In [1]: import numpy as np

In [2]: import numpy.linalg as la

In [3]: np.set_printoptions(suppress=True, linewidth=140)

In [4]: F = np.load("m.npy")

In [5]: F
Out[5]: 
array([[-2., -3., -4.,  1., -3.,  5., -1.,  0.,  0.,  0.,  0.,  0.,  0.],
       [ 5.,  2.,  0.,  5.,  5.,  1., -2.,  0.,  0.,  0.,  0.,  0.,  0.],
       [-1., -3.,  5., -5., -2., -3., -4.,  0.,  0.,  0.,  0.,  0.,  0.],
       [-1., -4.,  5., -2.,  0., -1.,  2.,  0.,  0.,  0.,  0.,  0.,  0.],
       [-3.,  0., -3.,  0.,  2., -4., -3.,  0.,  0.,  0.,  0.,  0.,  0.],
       [ 0.,  3.,  3.,  2.,  2., -1.,  1.,  0.,  0.,  0.,  0.,  0.,  0.],
       [-1.,  0., -4., -3.,  2., -5., -1.,  0.,  0.,  0.,  0.,  0.,  0.],
       [ 0.,  0.,  0.,  0.,  0.,  0.,  0., -7.,  1.,  8.,  7., -7., -8.],
       [ 0.,  0.,  0.,  0.,  0.,  0.,  0., -8.,  4., -8.,  2.,  3., -6.],
       [ 0.,  0.,  0.,  0.,  0.,  0.,  0., -8., -7.,  1.,  3.,  3.,  2.],
       [ 0.,  0.,  0.,  0.,  0.,  0.,  0.,  0.,  4.,  9., -4.,  5., -5.],
       [ 0.,  0.,  0.,  0.,  0.,  0.,  0., -5., -3.,  4.,  9., -7.,  8.],
       [ 0.,  0.,  0.,  0.,  0.,  0.,  0., -2.,  9.,  8., -7.,  9.,  6.]])

In [6]: x = np.array([-9, 5, 7, 5, 2, 2, -4, 2, -6, 9, 7, -3, -6])

In [7]: target = F @ x

In [8]: c, lr = np.zeros(13), 1 / la.norm(F, 2) ** 2

In [9]: for i in range(60):
   ...:     c -= lr * F.T @ (F @ c - target)
   ...:     if i % 10 == 0: print(i, round(la.norm(F @ c - target), 3))
   ...: 
0 107.612
10 37.798
20 28.329
30 22.161
40 17.476
50 13.88

In [10]: round(float(la.cond(F)), 3)
Out[10]: 55.721

In [11]: np.flatnonzero(la.matrix_power((F != 0) + (F.T != 0) + np.eye(13), 13)[10])
Out[11]: array([ 7,  8,  9, 10, 11, 12])

In [12]: print(np.round(np.sort(la.eigvals(F).real), 3))
[-18.866  -7.076  -7.076  -2.551  -2.551  -0.141  -0.141   0.964   0.964   1.649   6.455  12.184  12.184]

In [13]: q, r_ = la.qr(F)

In [14]: np.round(abs(r_[0, 0]), 3), round(float(la.norm(F[:, 0])), 3)
Out[14]: (np.float64(6.403), 6.403)

In [15]: print(np.allclose(r_.T @ r_, F.T @ F))
True

In [16]: np.trace(q @ q.T)
Out[16]: np.float64(13.0)

In [17]: rng = np.random.default_rng(93)

In [18]: labels = rng.permutation(13)

In [19]: labels
Out[19]: array([ 3,  5,  9, 11, 10,  7, 12,  2,  4,  1,  0,  8,  6])

In [20]: M2 = F[labels][:, labels]

In [21]: np.trace(M2)
Out[21]: np.float64(-4.0)
